In [1]: import numpy as np

In [2]: import numpy.linalg as la

In [3]: np.set_printoptions(precision=2, suppress=True, linewidth=200, sign=" ")

In [4]: feats = np.loadtxt("a.csv", delimiter=",")

In [5]: feats
Out[5]: 
array([[ 0.,  0.,  0., -3.,  4.,  1.],
       [ 0.,  0.,  0.,  0.,  1., -4.],
       [ 0.,  0.,  0.,  2., -4., -1.],
       [-3.,  0.,  2.,  0.,  0.,  0.],
       [ 4.,  1., -4.,  0.,  0.,  0.],
       [ 1., -4., -1.,  0.,  0.,  0.]])

In [6]: rng = np.random.default_rng(42)

In [7]: labels = rng.permutation(6)

In [8]: out = feats[:, labels] * rng.choice([-1, 1], 6)

In [9]: out
Out[9]: 
array([[ 3.,  0., -1., -4.,  0.,  0.],
       [-0.,  0.,  4., -1.,  0.,  0.],
       [-2.,  0.,  1.,  4.,  0.,  0.],
       [-0.,  2., -0., -0.,  0., -3.],
       [-0., -4., -0., -0.,  1.,  4.],
       [-0., -1., -0., -0., -4.,  1.]])

In [10]: Uu, _, VT = la.svd(feats.T @ out)

In [11]: labels
Out[11]: array([ 3,  2,  5,  4,  1,  0])

In [12]: np.round(la.lstsq(feats, out)[0], 2) + 0
Out[12]: 
array([[ 0.,  0.,  0.,  0.,  0.,  1.],
       [ 0.,  0.,  0.,  0.,  1.,  0.],
       [ 0.,  1.,  0.,  0.,  0.,  0.],
       [-1.,  0.,  0.,  0.,  0.,  0.],
       [ 0.,  0.,  0., -1.,  0.,  0.],
       [ 0.,  0., -1.,  0.,  0.,  0.]])

In [13]: np.round(Uu @ VT, 2) + 0
Out[13]: 
array([[ 0.,  0.,  0.,  0.,  0.,  1.],
       [ 0.,  0.,  0.,  0.,  1.,  0.],
       [ 0.,  1.,  0.,  0.,  0.,  0.],
       [-1.,  0.,  0.,  0.,  0.,  0.],
       [ 0.,  0.,  0., -1.,  0.,  0.],
       [ 0.,  0., -1.,  0.,  0.,  0.]])
